$ python -q
>>> import numpy as np
>>> np.set_printoptions(precision=3, suppress=True, linewidth=100, legacy="1.25")
>>> mat = np.load("layer17.npy")
>>> mat
array([[-0.6,  1.1,  0.7, -0.9, -2.5, -0.6],
       [-0.8,  0.9, -0.3,  0.7,  1.1, -0.5],
       [-1. ,  0.2,  0.2,  1.5,  1.5, -0.9],
       [-0.7,  1. , -2.3, -0.2, -0.4, -0.7],
       [-0.5, -2.5, -1. , -2.3,  0.7, -1. ],
       [-1.8, -0.1,  0.5, -1.5,  0.4, -1.1],
       [ 0.9, -0.1, -0.8, -2. , -0.7,  1.9],
       [-0.5,  0.1, -0.3, -0.3, -1. ,  1. ],
       [-0.7, -1.2, -2.1,  1. ,  0.6, -0.1]])
>>> vec = np.array([-2, 2, -1, -1, 0, -1])
>>> rhs = mat @ vec
>>> beta, lr = np.zeros(6), 1 / np.linalg.norm(mat, 2) ** 2
>>> for i in range(30):
...     beta -= lr * mat.T @ (mat @ beta - rhs)
...     if i % 5 == 0: print(i, round(np.linalg.norm(mat @ beta - rhs), 3))
... 
0 5.205
5 1.033
10 0.485
15 0.23
20 0.109
25 0.052
>>> beta
array([-1.998,  1.991, -1.   , -0.993, -0.01 , -1.006])
>>> round(np.linalg.cond(mat), 3)
3.513
>>> proj = mat @ np.linalg.solve(mat.T @ mat, mat.T)
>>> np.linalg.matrix_rank(np.eye(9) - proj)
3
>>> np.diag(proj)
array([0.76 , 0.374, 0.349, 0.859, 0.823, 0.729, 0.754, 0.605, 0.746])
>>> round(float(np.trace(proj)), 3)
6.0
>>> def softmax(z):
...     e = np.exp(z - z.max(axis=-1, keepdims=True))
...     return e / e.sum(axis=-1, keepdims=True)
... 
>>> softmax(mat[4])
array([0.171, 0.023, 0.104, 0.028, 0.569, 0.104])
>>> softmax(mat).sum(axis=1)
array([1., 1., 1., 1., 1., 1., 1., 1., 1.])
>>> scores = mat @ mat.T / np.sqrt(6)
>>> softmax(scores)[4] @ mat
array([-0.526, -2.368, -0.973, -2.212,  0.669, -0.959])
>>> M2 = np.c_[mat[:, :3] @ np.array([[2, 2, 4], [2, 4, 2], [0, 0, 1]]), np.array([5, 7, 5, 0, 8, 5, 4, 9, 1])]
>>> M2
array([[  1. ,   3.2,   0.5,   5. ],
       [  0.2,   2. ,  -1.7,   7. ],
       [ -1.6,  -1.2,  -3.4,   5. ],
       [  0.6,   2.6,  -3.1,   0. ],
       [ -6. , -11. ,  -8. ,   8. ],
       [ -3.8,  -4. ,  -6.9,   5. ],
       [  1.6,   1.4,   2.6,   4. ],
       [ -0.8,  -0.6,  -2.1,   9. ],
       [ -3.8,  -6.2,  -7.3,   1. ]])
>>> np.linalg.matrix_rank(np.c_[mat, M2])
7
>>> np.linalg.matrix_rank(M2)
4
>>> M2 = np.array([[9, -2, -8], [-5, 4, -7], [7, -1, -4]])
>>> basis = np.array([[1, -1, 0, 0, 0, -1],
...     [-2, 0, -1, 0, 0, 2],
...     [-1, -1, -1, 0, 0, 1],
...     [-1, -1, 0, 1, 2, 2],
...     [2, 0, 2, 1, -1, -2],
...     [0, -2, 2, 0, 1, -2]])
>>> J = np.block([[M2, np.array([[1, -2, -2, 0, 2, -1], [0, 0, 0, 1, -2, -2], [-1, 2, 1, 2, 2, -2]])], [np.zeros((6, 3)), basis]])
>>> J
array([[ 9., -2., -8.,  1., -2., -2.,  0.,  2., -1.],
       [-5.,  4., -7.,  0.,  0.,  0.,  1., -2., -2.],
       [ 7., -1., -4., -1.,  2.,  1.,  2.,  2., -2.],
       [ 0.,  0.,  0.,  1., -1.,  0.,  0.,  0., -1.],
       [ 0.,  0.,  0., -2.,  0., -1.,  0.,  0.,  2.],
       [ 0.,  0.,  0., -1., -1., -1.,  0.,  0.,  1.],
       [ 0.,  0.,  0., -1., -1.,  0.,  1.,  2.,  2.],
       [ 0.,  0.,  0.,  2.,  0.,  2.,  1., -1., -2.],
       [ 0.,  0.,  0.,  0., -2.,  2.,  0.,  1., -2.]])
>>> left, sv, Vh = np.linalg.svd(J)
>>> sv.round(3) + 0
array([15.09 , 10.068,  5.955,  4.339,  3.456,  1.717,  1.115,  0.697,  0.   ])
>>> M2 = left[:, :8] @ np.diag(sv[:8]) @ Vh[:8]
>>> round(float(np.linalg.norm(J - M2, 2)), 3), round(float(sv[8]), 3)
(0.0, 0.0)
>>> round(float(np.linalg.norm(J - M2) / np.linalg.norm(J)), 3)
0.0
>>> np.linalg.matrix_rank(M2)
8
